In [1]: import numpy as np

In [2]: import numpy.linalg as la

In [3]: np.set_printoptions(precision=2, suppress=True, linewidth=140)

In [4]: def rd(a):
   ...:     return np.round(a, 2) + 0
   ...: 

In [5]: m1 = np.load("out15.npy")

In [6]: print(m1)
[[0 0 0 0 0 0 0 0 0 0 0]
 [0 0 0 0 0 0 0 0 0 0 0]
 [0 0 0 0 0 0 0 0 2 0 0]
 [0 0 0 0 0 0 0 0 0 0 0]
 [0 0 0 0 0 0 0 2 0 0 0]
 [0 0 0 0 0 0 0 0 0 0 0]
 [0 0 0 0 0 0 0 0 0 0 1]
 [2 0 0 0 0 0 0 0 0 0 0]
 [0 0 0 0 2 0 0 0 0 0 0]
 [0 0 1 0 0 0 0 0 0 0 0]
 [0 0 0 0 0 0 0 0 0 1 0]]

In [7]: print(la.lstsq(m1[:-1].T, m1[-1])[2])
6

In [8]: print(rd(np.trace(la.pinv(m1) @ m1)))
7.0

In [9]: Z = np.array([[-2, 2, 1, 0, -2], [2, -2, -2, -2, 2]])

In [10]: rng = np.random.default_rng(2234)

In [11]: F = rng.normal(size=(42, 2)) @ Z + np.array([0, 2, -2, -3, -3])

In [12]: print(rd(F))
[[-0.24  2.24 -2.43 -4.1  -3.24]
 [-2.87  4.87  0.21 -1.45 -5.87]
 [-1.48  3.48 -0.8  -2.08 -4.48]
 [ 3.81 -1.81 -4.77 -4.72  0.81]
 [ 3.04 -1.04 -4.22 -4.4   0.04]
 [-0.83  2.83 -1.03 -1.89 -3.83]
 [ 0.57  1.43 -2.08 -2.59 -2.43]
 [ 1.25  0.75 -3.72 -5.19 -1.75]
 [ 2.43 -0.43 -5.03 -6.63 -0.57]
 [ 7.89 -5.89 -7.79 -6.7   4.89]
 [ 1.51  0.49 -2.91 -3.3  -1.49]
 [-2.34  4.34 -0.08 -1.5  -5.34]
 [-1.79  3.79 -1.13 -3.06 -4.79]
 [ 4.64 -2.64 -5.01 -4.38  1.64]
 [ 2.97 -0.97 -4.71 -5.45 -0.03]
 [ 4.08 -2.08 -4.14 -3.19  1.08]
 [ 3.46 -1.46 -4.03 -3.6   0.46]
 [-4.36  6.36  1.7   0.04 -7.36]
 [-1.16  3.16 -0.7  -1.55 -4.16]
 [ 3.46 -1.46 -6.08 -7.69  0.46]
 [-1.25  3.25 -0.76 -1.78 -4.25]
 [ 3.08 -1.08 -4.   -3.93  0.08]
 [ 1.71  0.29 -3.91 -5.12 -1.29]
 [ 3.21 -1.21 -4.93 -5.65  0.21]
 [-1.78  3.78  0.12 -0.54 -4.78]
 [-0.56  2.56 -0.95 -1.46 -3.56]
 [-3.4   5.4   0.38 -1.64 -6.4 ]
 [-1.53  3.53 -0.89 -2.32 -4.53]
 [-1.44  3.44 -1.81 -4.06 -4.44]
 [ 4.77 -2.77 -6.15 -6.54  1.77]
 [-0.47  2.47 -2.78 -5.03 -3.47]
 [ 0.57  1.43 -3.07 -4.56 -2.43]
 [ 2.73 -0.73 -3.1  -2.48 -0.27]
 [ 2.47 -0.47 -3.14 -2.81 -0.53]
 [ 1.19  0.81 -3.57 -4.96 -1.81]
 [ 3.67 -1.67 -4.22 -3.77  0.67]
 [-1.42  3.42 -0.78 -1.98 -4.42]
 [-0.22  2.22 -2.22 -3.66 -3.22]
 [-2.35  4.35 -0.58 -2.52 -5.35]
 [ 4.58 -2.58 -5.68 -5.78  1.58]
 [-0.17  2.17 -2.2  -3.57 -3.17]
 [-1.71  3.71 -0.47 -1.65 -4.71]]

In [13]: Z = F[[32, 14]].astype(float)

In [14]: for _ in range(3):
    ...:     lab = la.norm(F[:, None] - Z, axis=-1).argmin(axis=1)
    ...:     Z = np.array([F[lab == j].mean(axis=0) for j in range(2)])
    ...: 

In [15]: print(lab)
[0 0 0 1 1 0 0 1 1 1 1 0 0 1 1 1 1 0 0 1 0 1 1 1 0 0 0 0 0 1 0 0 1 1 1 1 0 0 0 1 0 0]

In [16]: print(rd(Z[1] - Z[0]))
[ 4.67 -4.67 -3.54 -2.41  4.67]

In [17]: u = np.array([1, 0])

In [18]: print(rd(np.cross(F[32, :3], F[23, :3])))
[-0.17  3.48 -0.96]
